% python3 -q
>>> import numpy as np
>>> np.set_printoptions(precision=2, suppress=True, linewidth=200)
>>> X = np.load("arr.npy")
>>> X
array([[3, 2, 0, 1],
       [3, 0, 1, 0],
       [1, 2, 3, 2],
       [0, 1, 1, 3]])
>>> evals, V = np.linalg.eig(X)
>>> np.sort(np.linalg.eigvals(X.T))
array([-1.51,  1.72,  3.13,  5.65])
>>> round(float(np.prod(evals)), 2)
-46.0
>>> np.round(X @ V[:, 0] - evals[0] * V[:, 0], 2) + 0
array([0., 0., 0., 0.])
>>> def softmax(z):
...     e = np.exp(z - z.max(axis=-1, keepdims=True))
...     return e / e.sum(axis=-1, keepdims=True)
... 
>>> np.round(softmax(10 * X[3]), 2) + 0
array([0., 0., 0., 1.])
>>> att = X @ X.T / np.sqrt(4)
>>> softmax(att)[3] @ X
array([0.57, 1.51, 1.95, 2.46])
>>> softmax(att).round(6).argmax(axis=1)
array([0, 1, 2, 2])
>>> q, V = np.linalg.qr(X[:, :2])[0], np.linalg.qr(X[:, 2:])[0]
>>> sig = np.linalg.svd(q.T @ V, compute_uv=False)
>>> round(float(np.linalg.norm(q @ q.T - V @ V.T, 2)), 2)
0.97
>>> (sig > 0.9).sum()
np.int64(0)
>>> np.degrees(np.arccos(sig.clip(0, 1)))
array([32.57, 75.22])
>>> feats = np.load("a.npy")
>>> feats
array([[-1,  0,  1],
       [ 2,  3,  4],
       [ 5,  6,  7]])
>>> # rank 2
>>> U, sig, Vh = np.linalg.svd(feats)
>>> V = Vh[:(sig > 1e-8).sum()]
>>> rng = np.random.default_rng(50)
>>> x0 = feats[0] + -3 * feats[2] + rng.integers(2) * np.eye(3)[0]
>>> x0
array([-15., -18., -20.])
>>> np.allclose(V.T @ V @ x0, x0)
False
>>> round(np.linalg.norm(x0 - V.T @ V @ x0), 2)
np.float64(0.41)
>>> np.linalg.matrix_rank(np.vstack([feats, x0]))
np.int64(3)
>>> P = np.triu(np.array([[0, 3, 1], [1, 1, 4], [2, 1, 4]]), 1) + np.eye(3)
>>> M2 = P @ feats @ np.linalg.inv(P)
>>> np.trace(M2), np.trace(feats)
(np.float64(9.0), np.int64(9))
>>> np.linalg.matrix_rank(M2)
np.int64(2)
>>> np.argsort(-np.linalg.norm(feats, axis=0).round(6), kind="stable")[:3]
array([2, 1, 0])
>>> np.linalg.matrix_rank(feats, rtol=0.1)
np.int64(2)
>>> [round(float(x), 2) for x in np.linalg.svd(feats, compute_uv=False)[:3]]
[11.78, 1.53, 0.0]
>>> r = np.linalg.matrix_rank(feats)
>>> r
np.int64(2)
>>> ns = np.linalg.svd(feats)[2][r:].T
>>> [int(np.linalg.matrix_rank(feats[:i])) for i in range(1, len(feats) + 1)]
[1, 2, 2]
>>> np.allclose(feats @ ns, 0)
True
>>> ns.shape
(3, 1)
>>> ns[:, 0] / ns[np.abs(ns[:, 0]).round(6).argmax(), 0]
array([-0.5,  1. , -0.5])
>>> m1 = np.array([[4, 4, 2], [4, 8, 4], [2, 4, 2]])
>>> m1
array([[4, 4, 2],
       [4, 8, 4],
       [2, 4, 2]])
>>> evals, V = np.linalg.eigh(m1)
>>> x0 = np.array([1, 3, 1])
>>> V * np.maximum(evals, 0) @ V.T
array([[4., 4., 2.],
       [4., 8., 4.],
       [2., 4., 2.]])
>>> x0 @ m1 @ x0
np.int64(130)
>>> np.abs(m1).sum(axis=1).max(), round(float(np.abs(evals).max()), 2)
(np.int64(16), 12.39)
>>> (np.sign(V[:, -1].round(6)) == np.sign(V[0, -1].round(6))).astype(int)
array([1, 1, 1])
>>> np.round(x0 @ m1 @ x0 / (x0 @ x0), 2), np.round(evals[0], 2), np.round(evals[-1], 2)
(np.float64(11.82), np.float64(-0.0), np.float64(12.39))
>>> np.linalg.eigvalsh(m1[1:, 1:])
array([ 0., 10.])
>>> M = np.loadtxt("sample3.csv", delimiter=",")
>>> M
array([[ 2., -2.,  0., -4.],
       [-1., -1.,  0.,  2.],
       [-2., -2., -2.,  4.],
       [ 0., -2.,  0.,  0.]])
>>> # null space of dimension 1
>>> r = np.linalg.matrix_rank(M)
>>> r
np.int64(3)
>>> ns = np.linalg.svd(M)[2][r:].T
>>> [int(np.linalg.matrix_rank(M[:, :j + 1])) for j in range(4)]
[1, 2, 3, 3]
>>> np.linalg.matrix_rank(M.T @ M), np.linalg.matrix_rank(M @ M.T)
(np.int64(3), np.int64(3))
>>> ns.shape
(4, 1)
